% python3 -q
>>> import numpy as np
>>> import numpy.linalg as la
>>> np.set_printoptions(suppress=True, linewidth=140)
>>> mat = np.loadtxt("block7.csv", delimiter=",")
>>> mat
array([[-0.302, -0.853,  2.452, -1.776,  2.528, -0.701, -2.586, -0.831],
       [-0.066,  1.251, -3.264,  2.092, -3.291,  1.134,  3.293,  1.135],
       [ 0.034,  0.546, -1.351,  0.978, -1.369,  0.285,  1.432,  0.597],
       [-0.145,  1.639, -5.219,  3.419, -5.346,  1.691,  5.13 ,  1.737],
       [ 0.083,  0.088, -0.211,  0.136, -0.364,  0.21 ,  0.357,  0.119],
       [-0.04 , -1.051,  2.597, -1.925,  2.607, -0.898, -2.655, -0.979],
       [-0.109,  0.264, -0.487,  0.394, -0.262,  0.284,  0.393,  0.111],
       [-0.102, -1.334,  3.502, -2.377,  3.557, -1.066, -3.45 , -1.151],
       [ 0.02 , -0.395,  0.983, -0.508,  1.146, -0.504, -1.051, -0.248],
       [ 0.069, -2.875,  8.897, -5.739,  8.86 , -2.836, -8.805, -2.835],
       [ 0.155, -0.747,  2.285, -1.52 ,  2.345, -0.884, -2.304, -0.81 ],
       [ 0.101,  1.73 , -4.909,  3.471, -4.936,  1.561,  4.717,  1.713],
       [ 0.124, -0.705,  2.725, -1.76 ,  2.577, -0.685, -2.461, -0.972],
       [-0.101,  0.249, -0.921,  0.553, -1.345,  0.313,  0.927,  0.343],
       [ 0.105,  0.879, -3.132,  1.957, -3.098,  1.127,  3.089,  1.036],
       [ 0.052, -0.681,  2.1  , -1.489,  2.274, -0.826, -2.188, -0.708],
       [-0.055,  0.938, -2.718,  1.745, -2.789,  0.935,  2.855,  0.865],
       [-0.047, -0.092,  0.528, -0.295,  0.453, -0.173, -0.521, -0.188],
       [ 0.109, -0.456,  0.792, -0.629,  0.878, -0.173, -0.648, -0.306]])
>>> cov = np.cov(mat, rowvar=False)
>>> np.argsort(-mat.std(axis=0).round(6), kind="stable")
array([4, 2, 6, 3, 1, 7, 5, 0])
>>> cov.shape
(8, 8)
>>> np.round(np.polyfit(mat[:, 6], mat[:, 4], 1), 3)
array([-1.018, -0.007])
>>> np.round(np.corrcoef(mat.T), 3)
array([[ 1.   , -0.083,  0.1  , -0.082,  0.101, -0.115, -0.088, -0.093],
       [-0.083,  1.   , -0.994,  0.996, -0.994,  0.99 ,  0.995,  0.994],
       [ 0.1  , -0.994,  1.   , -0.999,  0.999, -0.995, -0.999, -0.998],
       [-0.082,  0.996, -0.999,  1.   , -0.998,  0.993,  0.998,  0.999],
       [ 0.101, -0.994,  0.999, -0.998,  1.   , -0.995, -0.999, -0.998],
       [-0.115,  0.99 , -0.995,  0.993, -0.995,  1.   ,  0.996,  0.992],
       [-0.088,  0.995, -0.999,  0.998, -0.999,  0.996,  1.   ,  0.998],
       [-0.093,  0.994, -0.998,  0.999, -0.998,  0.992,  0.998,  1.   ]])
>>> mat @ mat
Traceback (most recent call last):
  File "<python-input-10>", line 1, in <module>
    mat @ mat
    ~~~~^~~~~
ValueError: matmul: Input operand 1 has a mismatch in its core dimension 0, with gufunc signature (n?,k),(k,m?)->(n?,m?) (size 19 is different from 8)
>>> cov = mat.T @ mat
>>> np.round(la.svd(mat, compute_uv=False) ** 2, 3)
array([772.554,   0.438,   0.254,   0.228,   0.188,   0.091,   0.054,   0.03 ])
>>> la.matrix_rank(cov)
np.int64(8)
>>> (mat @ mat.T).shape
(19, 19)
>>> np.round(np.diag(cov), 3)
array([  0.244,  23.103, 205.249,  90.237, 208.974,  21.754, 201.411,  22.865])
>>> Y = np.array([[3, -1], [2, 2], [0, 2], [-2, -1], [0, 0], [1, -2], [3, 2], [0, 0]])
>>> la.matrix_rank(np.vstack([mat, Y.T]))
np.int64(8)
>>> la.matrix_rank(mat @ Y)
np.int64(2)
>>> M = np.loadtxt("layer18.csv", delimiter=",")
>>> M
array([[7., 6., 4., 7., 4., 6., 4., 7., 7.],
       [5., 4., 2., 5., 2., 4., 2., 5., 5.],
       [6., 5., 3., 6., 3., 5., 3., 6., 6.],
       [5., 4., 2., 5., 2., 4., 2., 5., 5.],
       [5., 4., 2., 5., 2., 4., 2., 5., 5.],
       [7., 6., 4., 7., 4., 6., 4., 7., 7.],
       [8., 7., 5., 8., 5., 7., 5., 8., 8.],
       [6., 5., 3., 6., 3., 5., 3., 6., 6.],
       [7., 6., 4., 7., 4., 6., 4., 7., 7.],
       [8., 7., 5., 8., 5., 7., 5., 8., 8.],
       [8., 7., 5., 8., 5., 7., 5., 8., 8.]])
>>> # rows and columns are dependent
>>> U, s, vt = la.svd(M)
>>> V = vt[:(s > 1e-8).sum()]
>>> rng = np.random.default_rng(38871)
>>> vec = M[3] + 2 * M[10] + rng.integers(2) * np.eye(9)[3]
>>> vec
array([21., 18., 12., 21., 12., 18., 12., 21., 21.])
>>> np.allclose(V.T @ V @ vec, vec)
True
>>> dist = la.norm(mat[:, None] - mat[None], axis=-1)
>>> dist[9].round(6).argsort(kind="stable")[:4]
array([ 9,  7,  5, 12])
>>> data = np.array([[1, -1, 0, -4, -1, 2, -2, 5, -5, 3, -2],
...     [2, 3, 4, -2, 1, -1, 2, 5, -2, 2, 4],
...     [3, 0, 1, -5, 1, -1, 5, -5, -2, 5, 1],
...     [0, 1, -5, 0, -2, 4, 5, -4, 0, 0, 1],
...     [-4, 2, -3, -2, 4, -1, -2, 5, -4, 1, 5]])
>>> data[3] = data[1]
>>> data
array([[ 1, -1,  0, -4, -1,  2, -2,  5, -5,  3, -2],
       [ 2,  3,  4, -2,  1, -1,  2,  5, -2,  2,  4],
       [ 3,  0,  1, -5,  1, -1,  5, -5, -2,  5,  1],
       [ 2,  3,  4, -2,  1, -1,  2,  5, -2,  2,  4],
       [-4,  2, -3, -2,  4, -1, -2,  5, -4,  1,  5]])
>>> # null space of dimension 7
>>> Y = data[0, 0] * data[1:] - np.outer(data[1:, 0], data[0])
>>> Y
array([[  0,   5,   4,   6,   3,  -5,   6,  -5,   8,  -4,   8],
       [  0,   3,   1,   7,   4,  -7,  11, -20,  13,  -4,   7],
       [  0,   5,   4,   6,   3,  -5,   6,  -5,   8,  -4,   8],
       [  0,  -2,  -3, -18,   0,   7, -10,  25, -24,  13,  -3]])
>>> data[:, 0] / data[0, 0]
array([ 1.,  2.,  3.,  2., -4.])
